$ python3 -q
>>> import numpy as np
>>> np.set_printoptions(suppress=True, linewidth=120)
>>> f = np.array([-2, -2, 2, 1, -1])
>>> rng = np.random.default_rng(257927)
>>> A = np.outer(rng.normal(size=35), f) + 0.1 * rng.normal(size=(35, 5))
>>> A.round(2)
array([[ 0.14,  0.03, -0.13, -0.12,  0.1 ],
       [-1.31, -1.53,  1.41,  0.56, -0.49],
       [-1.36, -1.29,  1.12,  0.7 , -0.7 ],
       [ 1.46,  1.47, -1.64, -0.85,  0.78],
       [ 0.5 ,  0.47, -0.31, -0.22,  0.19],
       [-0.15, -0.34,  0.29,  0.17, -0.16],
       [ 1.14,  0.91, -0.99, -0.59,  0.64],
       [ 0.58,  0.56, -0.51, -0.18,  0.11],
       [-2.33, -2.34,  2.22,  0.99, -0.96],
       [ 0.72,  0.72, -0.55, -0.38,  0.38],
       [-1.11, -1.27,  1.07,  0.52, -0.45],
       [ 4.93,  4.95, -4.74, -2.28,  2.54],
       [-3.83, -3.85,  3.84,  2.  , -1.7 ],
       [-0.2 , -0.2 ,  0.17,  0.05,  0.04],
       [ 1.22,  1.24, -1.18, -0.71,  0.45],
       [ 0.81,  0.63, -0.66, -0.38,  0.36],
       [ 4.5 ,  4.56, -4.52, -2.27,  2.21],
       [-3.31, -3.24,  3.2 ,  1.57, -1.89],
       [ 1.84,  2.03, -2.08, -0.98,  0.96],
       [ 0.61,  0.55, -0.51, -0.28,  0.29],
       [-3.1 , -3.11,  3.19,  1.9 , -1.42],
       [-0.12, -0.15,  0.11,  0.06, -0.2 ],
       [-3.97, -3.87,  3.92,  1.94, -1.97],
       [-1.28, -1.22,  1.32,  0.69, -0.47],
       [ 0.45,  0.41, -0.58, -0.21,  0.22],
       [ 0.37,  0.28, -0.24, -0.25,  0.14],
       [ 1.34,  1.31, -1.49, -0.67,  0.73],
       [ 0.2 ,  0.53, -0.36, -0.13,  0.18],
       [-4.22, -4.47,  4.46,  2.39, -2.16],
       [ 1.4 ,  1.46, -1.53, -0.7 ,  0.85],
       [ 0.58,  0.78, -0.65, -0.35,  0.33],
       [ 2.57,  2.52, -2.54, -1.44,  1.12],
       [ 0.55,  0.55, -0.53, -0.3 ,  0.13],
       [-1.01, -1.02,  1.12,  0.65, -0.49],
       [-0.3 , -0.25,  0.27,  0.17, -0.03]])
>>> U, sig, VT = np.linalg.svd(A)
>>> np.argmax(sig[:-1] / (sig[1:] + 1e-6)) + 1
np.int64(1)
>>> sig.round(2)
array([22.86,  0.69,  0.58,  0.51,  0.37])
>>> out = U[:, :1] @ np.diag(sig[:1]) @ VT[:1]
>>> round(np.linalg.norm(A - out) / np.linalg.norm(A), 2)
np.float64(0.05)
>>> np.linalg.matrix_rank(A, rtol=0.05)
np.int64(1)
